$ ipython --no-banner

In [1]: import numpy as np

In [2]: import numpy.linalg as la

In [3]: np.set_printoptions(suppress=True, linewidth=100)

In [4]: tidy = lambda a: np.round(a, 1) + 0

In [5]: Q, _ = la.qr(np.array([[-2.8, 1.8, -0.3, -0.2, 1.0],
   ...:     [1.5, -1.1, 1.6, -0.5, -0.6],
   ...:     [1.1, 0.0, -0.4, -0.7, 1.7],
   ...:     [-1.8, 0.6, 0.1, -2.3, 0.2],
   ...:     [-0.7, 2.0, -0.6, -1.5, -1.4]]))

In [6]: vecs, _ = la.qr(np.array([[-0.5, 0.8, -1.1, -0.6],
   ...:     [-0.1, -1.1, 0.8, -0.5],
   ...:     [0.8, -0.6, 0.8, 0.3],
   ...:     [1.2, -1.6, 0.8, 0.3]]))

In [7]: sv = 10 * 0.7 ** np.arange(4)

In [8]: E = Q[:, :4] * sv @ vecs[:4]

In [9]: print(tidy(E))
[[ 2.8 -2.1 -3.8 -5.3]
 [-3.6  0.3  4.6 -0.9]
 [-1.6 -1.5  0.5  3.6]
 [-1.   1.3 -4.3 -3.5]
 [-0.7 -6.3 -1.5  0.2]]

In [10]: Q, vecs = la.qr(E[:, :1])[0], la.qr(E[:, 1:])[0]

In [11]: sv = la.svd(Q.T @ vecs, compute_uv=False)

In [12]: print((sv > 0.9).sum())
0

In [13]: vec = np.array([3, 1, 3, 3])

In [14]: print(tidy(E * vec))
[[  8.4  -2.1 -11.5 -16. ]
 [-10.7   0.3  13.8  -2.8]
 [ -4.8  -1.5   1.5  10.8]
 [ -3.    1.3 -13.  -10.6]
 [ -2.2  -6.3  -4.5   0.5]]

In [15]: print(tidy(E @ np.eye(4)[2]))
[-3.8  4.6  0.5 -4.3 -1.5]

In [16]: print(la.norm(E @ vec) <= la.norm(E, 2) * la.norm(vec) + 1e-9)
True

In [17]: print(tidy(np.einsum("ij,j->i", E, vec)))
[-21.2   0.6   6.  -25.3 -12.5]

In [18]: print((E @ vec).argmax())
2

In [19]: print(tidy(E @ np.ones(4)))
[-8.5  0.4  1.  -7.6 -8.4]

In [20]: proj = E @ la.solve(E.T @ E, E.T)

In [21]: print(tidy(np.trace(proj)))
4.0

In [22]: print(tidy(np.diag(proj)))
[0.7 1.  0.4 1.  0.9]

In [23]: print(tidy((np.eye(5) - proj) @ E))
[[0. 0. 0. 0.]
 [0. 0. 0. 0.]
 [0. 0. 0. 0.]
 [0. 0. 0. 0.]
 [0. 0. 0. 0.]]

In [24]: blk = np.stack([E, 3 * E, E[::-1]])

In [25]: print(la.matrix_rank(blk.reshape(3, -1)))
2

In [26]: print(tidy(la.norm(blk, axis=(1, 2))))
[13.6 40.8 13.6]

In [27]: print(la.matrix_rank(blk))
[4 4 4]

In [28]: print((blk @ E.T).shape)
(3, 5, 5)

In [29]: print(blk.shape)
(3, 5, 4)

In [30]: K = np.load("case1.npy")

In [31]: print(K)
[[ 1 -1  1 -1]
 [ 1  0  0  0]
 [ 1  1  1  1]
 [ 1  2  4  8]
 [ 1  3  9 27]]

In [32]: proj = K @ la.solve(K.T @ K, K.T)

In [33]: print(tidy(la.eigvalsh(proj)))
[0. 1. 1. 1. 1.]

In [34]: print(tidy(proj @ K[:, 2]))
[1. 0. 1. 4. 9.]

In [35]: vec = np.array([1, -3, -2, 0])

In [36]: print(K @ vec)
[  2   1  -4 -13 -26]

In [37]: print(K @ np.eye(4)[1])
[-1.  0.  1.  2.  3.]

In [38]: print((K @ vec).argmax())
0

In [39]: print(K @ (2 * vec))
[  4   2  -8 -26 -52]

In [40]: print(K * vec)
[[  1   3  -2   0]
 [  1   0   0   0]
 [  1  -3  -2   0]
 [  1  -6  -8   0]
 [  1  -9 -18   0]]

In [41]: u, g = K[2], K[0]

In [42]: print(u @ u)
4

In [43]: p = (u @ g) / (u @ u) * u

In [44]: print(la.matrix_rank(np.outer(u, g)))
1

In [45]: print(p)
[0. 0. 0. 0.]

In [46]: data = np.load("a.npy")

In [47]: print(data)
[[ 1  1 -1 -1  1  1 -1 -1]
 [ 1 -1  1 -1  1 -1  1 -1]]

In [48]: vec = np.array([-1, 1, 1, 1, 1, 2, 1, 1])

In [49]: a = np.maximum(data @ vec, 0)

In [50]: print(data * (a > 1e-9)[:, None])
[[0 0 0 0 0 0 0 0]
 [0 0 0 0 0 0 0 0]]

In [51]: print(a)
[0 0]

In [52]: print(np.maximum(data @ (3 * vec), 0))
[0 0]

In [53]: print(np.maximum(data @ vec, 0) - np.maximum(-data @ vec, 0))
[-1 -3]

In [54]: print(data - data[0])
[[ 0  0  0  0  0  0  0  0]
 [ 0 -2  2  0  0 -2  2  0]]

In [55]: print(data.mean(axis=0))
[ 1.  0.  0. -1.  1.  0.  0. -1.]

In [56]: print(data.sum(axis=0))
[ 2  0  0 -2  2  0  0 -2]

In [57]: print(np.unravel_index(np.abs(data).argmax(), data.shape))
(np.int64(0), np.int64(0))

In [58]: print(np.abs(data).max())
1

In [59]: print(np.count_nonzero(data))
16

In [60]: print(la.matrix_rank(data))
2

In [61]: other = data / la.norm(data, axis=1)
ValueError: operands could not be broadcast together with shapes (2,8) (2,) 


In [62]: other = data / la.norm(data, axis=1, keepdims=True)

In [63]: G = other @ other.T

In [64]: print((np.abs(G) > 0.9).astype(int))
[[1 0]
 [0 1]]

In [65]: print(tidy(la.norm(other, axis=1)))
[1. 1.]

In [66]: G = data.T @ data

In [67]: print((data @ data.T).shape)
(2, 2)

In [68]: print(G)
[[ 2  0  0 -2  2  0  0 -2]
 [ 0  2 -2  0  0  2 -2  0]
 [ 0 -2  2  0  0 -2  2  0]
 [-2  0  0  2 -2  0  0  2]
 [ 2  0  0 -2  2  0  0 -2]
 [ 0  2 -2  0  0  2 -2  0]
 [ 0 -2  2  0  0 -2  2  0]
 [-2  0  0  2 -2  0  0  2]]

In [69]: print(tidy(la.svd(data, compute_uv=False) ** 2))
[8. 8.]

In [70]: print(np.allclose(G, G.T))
True

In [71]: print([round(float(x), 1) for x in la.svd(G, compute_uv=False)[:3]])
[8.0, 8.0, 0.0]

In [72]: print(np.argsort(-la.norm(G, axis=0).round(6), kind="stable")[:3])
[0 1 2]

In [73]: other = np.array([[-2, -3, 0, 2, 1, 2, -2],
    ...:     [3, 0, 2, 1, -1, 0, 0],
    ...:     [-2, 1, 1, 3, 3, 1, 2],
    ...:     [2, 2, 2, 2, 1, 1, 3],
    ...:     [-3, 1, 0, 2, -1, 2, 1],
    ...:     [-2, 3, -3, 1, 3, 3, 0],
    ...:     [-2, -2, 0, 3, -1, 0, 3]])

In [74]: other[-1] = other[0]

In [75]: J = other + 0.1 * np.eye(7)

In [76]: print(J)
[[-1.9 -3.   0.   2.   1.   2.  -2. ]
 [ 3.   0.1  2.   1.  -1.   0.   0. ]
 [-2.   1.   1.1  3.   3.   1.   2. ]
 [ 2.   2.   2.   2.1  1.   1.   3. ]
 [-3.   1.   0.   2.  -0.9  2.   1. ]
 [-2.   3.  -3.   1.   3.   3.1  0. ]
 [-2.  -3.   0.   2.   1.   2.  -1.9]]

In [77]: print([round(float(x), 1) for x in la.svd(J, compute_uv=False)[:3]])
[9.0, 7.3, 5.6]

In [78]: print(tidy(la.norm(J, 2) / la.norm(J)))
0.7

In [79]: M = np.array([[3.0, -4.0, 2.0, -3.0],
    ...:     [-2.0, 4.0, -2.0, 2.0],
    ...:     [-2.0, 5.0, -1.0, 4.0],
    ...:     [2.0, -2.0, 2.0, 0.0]])

In [80]: print(M)
[[ 3. -4.  2. -3.]
 [-2.  4. -2.  2.]
 [-2.  5. -1.  4.]
 [ 2. -2.  2.  0.]]

In [81]: vals, vecs = la.eig(M)

In [82]: print(tidy(np.sort(la.eigvals(la.inv(M)))))
[0.5 0.5 1.  1. ]

In [83]: print(tidy(vals))
[2. 1. 2. 1.]

In [84]: Q, vecs = la.qr(M[:, :3])[0], la.qr(M[:, 3:])[0]

In [85]: sv = la.svd(Q.T @ vecs, compute_uv=False)

In [86]: print(tidy(np.degrees(np.arccos(sv.clip(0, 1)))))
[4.6]

In [87]: other = np.inv(M)
AttributeError: module 'numpy' has no attribute 'inv'


In [88]: other = la.invert(M)
AttributeError: module 'numpy.linalg' has no attribute 'invert'


In [89]: other = la.inv(M)

In [90]: print(tidy(la.inv(other)))
[[ 3. -4.  2. -3.]
 [-2.  4. -2.  2.]
 [-2.  5. -1.  4.]
 [ 2. -2.  2.  0.]]

In [91]: print(np.allclose(other, M.T))
False

In [92]: print(tidy(la.cond(M)))
58.5

In [93]: print(tidy(la.det(M) * la.det(other)))
1.0

In [94]: X = np.load("arr.npy")

In [95]: print(tidy(X))
[[ -9.8  -5.3  13.9  -9. ]
 [-10.1   3.   10.5  13.3]
 [ 12.5   1.2 -15.2  -3.3]
 [-11.6   1.4  13.    9.8]
 [ 12.3   2.4 -15.6  -0.1]
 [ -8.9  -5.8  13.  -10.9]
 [ 11.6  -1.4 -13.   -9.7]
 [ -6.    5.4   4.6  17.7]
 [ -2.1   6.6  -0.4  18.8]
 [-11.9   0.9  13.6   8.6]
 [ 11.   -2.1 -12.  -11.5]
 [-11.5   1.4  12.9   9.9]
 [  0.6  -6.8   2.3 -18.6]
 [ -6.4  -6.6  10.4 -14.4]
 [ 11.9  -0.9 -13.6  -8.7]
 [ -7.   -6.5  11.1 -13.6]
 [ 10.8  -2.4 -11.6 -12. ]
 [ -7.9  -6.2  12.  -12.4]]

In [96]: W1 = np.array([[3, 3, -1, -3, 3],
    ...:     [-1, 3, -3, -1, 0],
    ...:     [1, -1, -2, -3, -2],
    ...:     [0, -3, -1, 2, -1]])

In [97]: b = np.array([0, -2, -1, -4, 3])

In [98]: act = np.maximum(X @ W1 + b, 0)

In [99]: print(tidy((act > 0).mean(axis=0)))
[0.4 0.4 0.7 0.4 0.4]

In [100]: print((act > 0).astype(int))
[[0 0 1 0 0]
 [0 0 0 1 0]
 [1 1 1 0 1]
 [0 0 0 1 0]
 [1 1 1 1 1]
 [0 0 1 0 0]
 [1 1 1 0 1]
 [0 0 0 1 0]
 [0 0 0 1 0]
 [0 0 0 1 0]
 [1 1 1 0 1]
 [0 0 0 1 0]
 [1 1 1 0 1]
 [0 0 1 0 0]
 [1 1 1 0 1]
 [0 0 1 0 0]
 [1 1 1 0 1]
 [0 0 1 0 0]]

In [101]: W2 = np.array([[-6, 8], [-1, 5], [1, 8], [-1, -9], [8, -7]])

In [102]: print((act @ W2).round(6).argmax(axis=1))
[1 0 0 0 0 1 0 0 0 0 0 0 1 1 0 1 0 1]

In [103]: arr = np.array([[2, 3, 1, 6, 2, 3, 4],
     ...:     [0, 1, -1, 4, 0, 1, 2],
     ...:     [-3, -2, -4, 1, -3, -2, -1],
     ...:     [1, 2, 0, 5, 1, 2, 3]])

In [104]: print(la.matrix_rank(arr, rtol=0.1))
2

In [105]: print(la.cond(arr) > 100)
True

In [106]: print(tidy(la.norm(arr, 2) / la.norm(arr)))
0.9

In [107]: print(np.argsort(-la.norm(arr, axis=0).round(6), kind="stable")[:3])
[3 6 1]

In [108]: U, sv, Vt = la.svd(arr)

In [109]: print(np.argmax(sv[:-1] / (sv[1:] + 1e-6)) + 1)
2

In [110]: other = U[:, :2] @ np.diag(sv[:2]) @ Vt[:2]

In [111]: print(tidy(other))
[[ 2.  3.  1.  6.  2.  3.  4.]
 [ 0.  1. -1.  4.  0.  1.  2.]
 [-3. -2. -4.  1. -3. -2. -1.]
 [ 1.  2.  0.  5.  1.  2.  3.]]

In [112]: print(tidy(np.abs(arr - other).max()))
0.0

In [113]: print(tidy(la.norm(arr - other, 2)), tidy(sv[2]))
0.0 0.0

In [114]: U, sv, Vt = la.svd(arr)

In [115]: vecs = Vt[:(sv > 1e-8).sum()]

In [116]: rng = np.random.default_rng(258)

In [117]: vec = arr[0] + -1 * arr[3] + rng.integers(2) * np.eye(7)[6]

In [118]: print(vec)
[1. 1. 1. 1. 1. 1. 2.]

In [119]: print(tidy(vecs.T @ vecs))
[[ 0.2  0.1  0.3  0.   0.2  0.1  0.1]
 [ 0.1  0.1  0.1  0.1  0.1  0.1  0.1]
 [ 0.3  0.1  0.4 -0.2  0.3  0.1  0. ]
 [ 0.   0.1 -0.2  0.7  0.   0.1  0.3]
 [ 0.2  0.1  0.3  0.   0.2  0.1  0.1]
 [ 0.1  0.1  0.1  0.1  0.1  0.1  0.1]
 [ 0.1  0.1  0.   0.3  0.1  0.1  0.2]]

In [120]: print(la.matrix_rank(np.vstack([arr, vec])))
3

In [121]: print(np.abs(np.diag(la.qr(arr)[1])) > 1e-9)
[ True  True False False]

In [122]: print(tidy(arr @ la.pinv(arr) @ arr))
[[ 2.  3.  1.  6.  2.  3.  4.]
 [ 0.  1. -1.  4.  0.  1.  2.]
 [-3. -2. -4.  1. -3. -2. -1.]
 [ 1.  2.  0.  5.  1.  2.  3.]]

In [123]: F = np.loadtxt("w.csv", delimiter=",")

In [124]: print(F)
[[-11.7   5.1 -13.1  -1.5   2.2  12.6]
 [ -9.5  -1.    4.1   1.7   3.8  12.1]
 [  0.7   1.9  -2.2  -0.7   2.   -6.7]
 [-16.   -0.8  -2.3  -3.3   1.9  16.4]
 [ -1.5  -4.7  10.1  -0.2  -3.3   6.1]
 [  2.8   7.2   0.1  -0.6   4.4   5.8]
 [  5.1  -2.5   2.8  -0.5  -6.2   1.1]
 [  8.4   6.    0.1  -5.2   1.   -0.8]
 [  1.2  -0.8  -3.1   6.2   1.  -10.8]
 [ -7.6  -1.1  -5.7  -0.8   2.    2.5]
 [ -2.    5.9  -2.4   1.    2.3  -2.2]
 [  0.2  -0.3   9.   -0.6   5.8  -4.1]
 [ -8.4   1.   -4.2  -3.1   4.9   0.2]
 [  8.7   1.7  -4.6   3.4  -3.9  -9.7]
 [  4.6  -3.1  -2.4   2.3  -5.9  -8.6]
 [  5.4   1.8   3.1  -2.8   3.6  -2. ]
 [ 13.2  -2.1  -0.2   1.   -3.5 -12.5]
 [  4.5  -4.9  12.    1.9  -2.1  -5.3]
 [ -7.6  -2.5   2.8   2.3  -0.6   3.4]
 [  3.3  -2.8   9.    1.8  -3.7   3.9]
 [ -1.8   0.8  -5.    2.4   2.1  -7.8]
 [ 11.6  -4.5  11.9  -3.7  -6.8   3.7]
 [  1.8  -2.    4.3  -1.9  -4.    0.2]
 [ -0.1  -1.4  -1.   -4.7   1.6   4.1]
 [ -6.9   5.4  -5.6   0.    5.5  -3.7]
 [ -4.   -8.1   6.9  -0.3  -4.   -0.2]
 [-11.9   6.2 -10.8  -3.1   6.8   2.4]
 [-15.4  -4.   -2.3   1.6  -3.5  12.1]
 [ -5.5   0.6  -7.4   0.5   2.2   1.1]
 [ -1.    6.1   0.1   2.1   2.5  -4.7]
 [ -9.4  -2.2   3.4  -3.4   6.7  -4.9]
 [  1.2  -4.3   3.9   4.1  -1.4   3.5]]

In [125]: Xc = (F - F.mean(axis=0)) / F.std(axis=0)

In [126]: print(tidy(Xc.std(axis=0)))
[1. 1. 1. 1. 1. 1.]

In [127]: print(np.argwhere(np.abs(Xc) > 2))
[[ 0  2]
 [ 3  5]
 [ 8  3]
 [25  1]]

In [128]: b = la.lstsq(np.delete(Xc, 2, axis=1), Xc[:, 2])[0]

In [129]: print(tidy(b))
[ 0.9 -0.8  0.1  0.5  0.5]

In [130]: blk = np.stack([F, 5 * F, F[::-1]])

In [131]: print((blk @ F.T).shape)
(3, 32, 32)

In [132]: print(tidy(np.einsum("bij,cij->bc", blk, blk)))
[[  5739.9  28699.6    201.1]
 [ 28699.6 143498.    1005.6]
 [   201.1   1005.6   5739.9]]

In [133]: print(la.matrix_rank(blk))
[6 6 6]

In [134]: print(blk.shape)
(3, 32, 6)

In [135]: print(tidy(la.norm(blk, axis=(1, 2))))
[ 75.8 378.8  75.8]
